$ ipython --no-banner

In [1]: import numpy as np

In [2]: np.set_printoptions(precision=3, suppress=True, linewidth=200)

In [3]: rd = lambda a: np.round(a, 3) + 0

In [4]: K = np.tril(np.array([[-1, 1, -2, 0, -2, -1, 3, 3, 0, -3, 0, -2],
   ...:     [-2, 1, 2, -2, 1, -1, -3, 3, 2, 0, -3, -1],
   ...:     [-3, -3, -3, -3, -1, 1, 0, -2, -1, -1, 3, 0],
   ...:     [-3, -2, -3, 2, 1, 0, -2, -3, -3, -1, 0, -3],
   ...:     [0, 1, 3, 0, -1, 2, -3, 1, -1, -2, 2, 1],
   ...:     [-3, -1, 3, -3, 1, 0, -1, 2, -2, 3, 2, 2],
   ...:     [3, 3, 1, 2, 2, -3, -3, -3, -2, 1, -3, -1],
   ...:     [3, -2, 1, -2, 3, 2, -2, -2, -1, 1, 0, -1],
   ...:     [3, 2, 0, -1, -2, -1, 3, 1, -3, 0, 2, 1],
   ...:     [3, -1, 0, -3, -3, 1, 0, 3, -1, -3, 1, -3],
   ...:     [2, 2, 0, -2, 1, 1, 3, -2, -3, -1, -2, 0],
   ...:     [-3, -3, 0, 0, -2, -1, 0, -2, 1, -2, 3, -2]]), -1) + np.eye(12, dtype=int)

In [5]: print(K)
[[ 1  0  0  0  0  0  0  0  0  0  0  0]
 [-2  1  0  0  0  0  0  0  0  0  0  0]
 [-3 -3  1  0  0  0  0  0  0  0  0  0]
 [-3 -2 -3  1  0  0  0  0  0  0  0  0]
 [ 0  1  3  0  1  0  0  0  0  0  0  0]
 [-3 -1  3 -3  1  1  0  0  0  0  0  0]
 [ 3  3  1  2  2 -3  1  0  0  0  0  0]
 [ 3 -2  1 -2  3  2 -2  1  0  0  0  0]
 [ 3  2  0 -1 -2 -1  3  1  1  0  0  0]
 [ 3 -1  0 -3 -3  1  0  3 -1  1  0  0]
 [ 2  2  0 -2  1  1  3 -2 -3 -1  1  0]
 [-3 -3  0  0 -2 -1  0 -2  1 -2  3  1]]

In [6]: def softmax(z):
   ...:     e = np.exp(z - z.max(axis=-1, keepdims=True))
   ...:     return e / e.sum(axis=-1, keepdims=True)
   ...: 

In [7]: print(rd(softmax(K[3])))
[0.005 0.012 0.005 0.248 0.091 0.091 0.091 0.091 0.091 0.091 0.091 0.091]

In [8]: S = K @ K.T / np.sqrt(12)

In [9]: print(rd(softmax(S)[3] @ K))
[-2.993 -2.11  -2.576  0.869 -0.172 -0.086  0.    -0.173  0.086 -0.173  0.26   0.087]

In [10]: A = np.load("layer5.npy")

In [11]: print(A)
[[ 9. -2.  4.  0. -4.]
 [-2.  6. -2.  0.  2.]
 [ 4. -2.  9.  0. -4.]
 [ 0.  0.  0.  5.  0.]
 [-4.  2. -4.  0.  9.]]

In [12]: low = np.linalg.cholesky(A)

In [13]: print(rd(np.diag(low) ** 2))
[9.    5.556 7.    5.    6.429]

In [14]: print(np.prod(np.diag(low)) ** 2, rd(np.linalg.det(A)))
11250.0 11250.0

In [15]: print(rd(low))
[[ 3.     0.     0.     0.     0.   ]
 [-0.667  2.357  0.     0.     0.   ]
 [ 1.333 -0.471  2.646  0.     0.   ]
 [ 0.     0.     0.     2.236  0.   ]
 [-1.333  0.471 -0.756  0.     2.535]]

In [16]: proj = np.triu(np.array([[0, 1, 1, 2, 2],
    ...:     [3, 0, 1, 2, 1],
    ...:     [1, 2, 1, 0, 1],
    ...:     [3, 2, 0, 0, 0],
    ...:     [1, 3, 3, 3, 3]]), 1) + np.eye(5)

In [17]: Y = proj @ low @ np.linalg.inv(proj)

In [18]: print(rd(np.poly(Y)))
[   1.     -12.774   65.099 -165.448  209.712 -106.066]

In [19]: print(rd(proj @ low - low @ proj))
[[-2.    -0.172 -1.866 -1.528 -0.929]
 [ 0.     0.667  0.199  1.091  1.512]
 [-1.333 -0.862 -1.618 -1.724 -2.306]
 [ 0.     0.     0.     0.     0.   ]
 [ 0.     1.333  0.862  1.724  2.951]]

In [20]: print(np.einsum("ij,ji->", A, A))
424.0

In [21]: print(np.einsum("ii->", A))
38.0

In [22]: print(rd(np.linalg.det(A.T)))
11250.0

In [23]: print(np.kron(np.eye(2, dtype=int), A))
[[ 9. -2.  4.  0. -4.  0. -0.  0.  0. -0.]
 [-2.  6. -2.  0.  2. -0.  0. -0.  0.  0.]
 [ 4. -2.  9.  0. -4.  0. -0.  0.  0. -0.]
 [ 0.  0.  0.  5.  0.  0.  0.  0.  0.  0.]
 [-4.  2. -4.  0.  9. -0.  0. -0.  0.  0.]
 [ 0. -0.  0.  0. -0.  9. -2.  4.  0. -4.]
 [-0.  0. -0.  0.  0. -2.  6. -2.  0.  2.]
 [ 0. -0.  0.  0. -0.  4. -2.  9.  0. -4.]
 [ 0.  0.  0.  0.  0.  0.  0.  0.  5.  0.]
 [-0.  0. -0.  0.  0. -4.  2. -4.  0.  9.]]

In [24]: data = np.loadtxt("a.csv", delimiter=",")

In [25]: print(data)
[[ 0.  0.  0.  0.  0.  0.  0.]
 [ 0.  1.  1.  0.  1.  0. -2.]
 [-3. -2.  1. -3.  0. -2.  3.]
 [-8.  0.  3. -1. -5. -2.  2.]
 [-3. -2.  1. -3.  0. -2.  3.]
 [ 2. -1.  0. -5.  6.  2.  0.]
 [-1. -2. -3. -3.  3.  0.  3.]
 [-3. -1.  5. -3.  0. -3.  0.]
 [ 0.  0.  0.  0.  0.  0.  0.]
 [-1. -2. -3. -3.  3.  0.  3.]
 [ 0.  1.  1.  0.  1.  0. -2.]
 [ 0. -1. -1. -5.  2.  5.  3.]
 [ 2.  1.  2. -4.  2.  2.  3.]
 [-5. -1.  1. -3. -3.  1.  4.]
 [ 0. -1. -1. -5.  2.  5.  3.]
 [ 3.  1.  3. -2.  3.  2. -3.]
 [-3. -2.  1. -3.  0. -2.  3.]
 [-1. -4.  0. -8.  5.  0.  5.]
 [-4. -4. -2. -6.  3. -2.  6.]
 [ 0.  5.  8.  1. -2. -1. -4.]
 [-3. -1. -3. -3.  0.  3.  4.]
 [ 0.  1.  1.  0.  1.  0. -2.]
 [ 3.  0.  2. -2.  2.  2. -1.]
 [ 3.  3.  5. -1. -1.  2.  0.]
 [-2.  2.  4.  0. -3.  2. -2.]
 [ 3.  0.  2. -2.  2.  2. -1.]
 [ 0.  2.  7. -4.  0.  0.  1.]
 [ 0. -1. -1. -5.  2.  5.  3.]
 [-3.  1.  2.  2. -2. -3. -2.]
 [-2.  4.  3.  1. -6.  3.  2.]
 [ 0.  1.  4.  0.  0. -1. -3.]
 [-3.  2.  3.  2. -1. -3. -4.]
 [-3.  1.  2.  2. -2. -3. -2.]
 [ 0.  0.  0.  0.  0.  0.  0.]
 [-5. -1.  1. -3. -3.  1.  4.]
 [-3.  1.  2.  2. -2. -3. -2.]
 [-3. -2.  1. -3.  0. -2.  3.]]

In [26]: left, sig, vt = np.linalg.svd(data)

In [27]: print(rd(sig))
[27.689 21.453 17.851 13.276  6.347  3.445  0.093]

In [28]: Y = left[:, :6] @ np.diag(sig[:6]) @ vt[:6]

In [29]: print(np.linalg.matrix_rank(data, rtol=0.05))
6

In [30]: print(np.linalg.matrix_rank(Y))
6
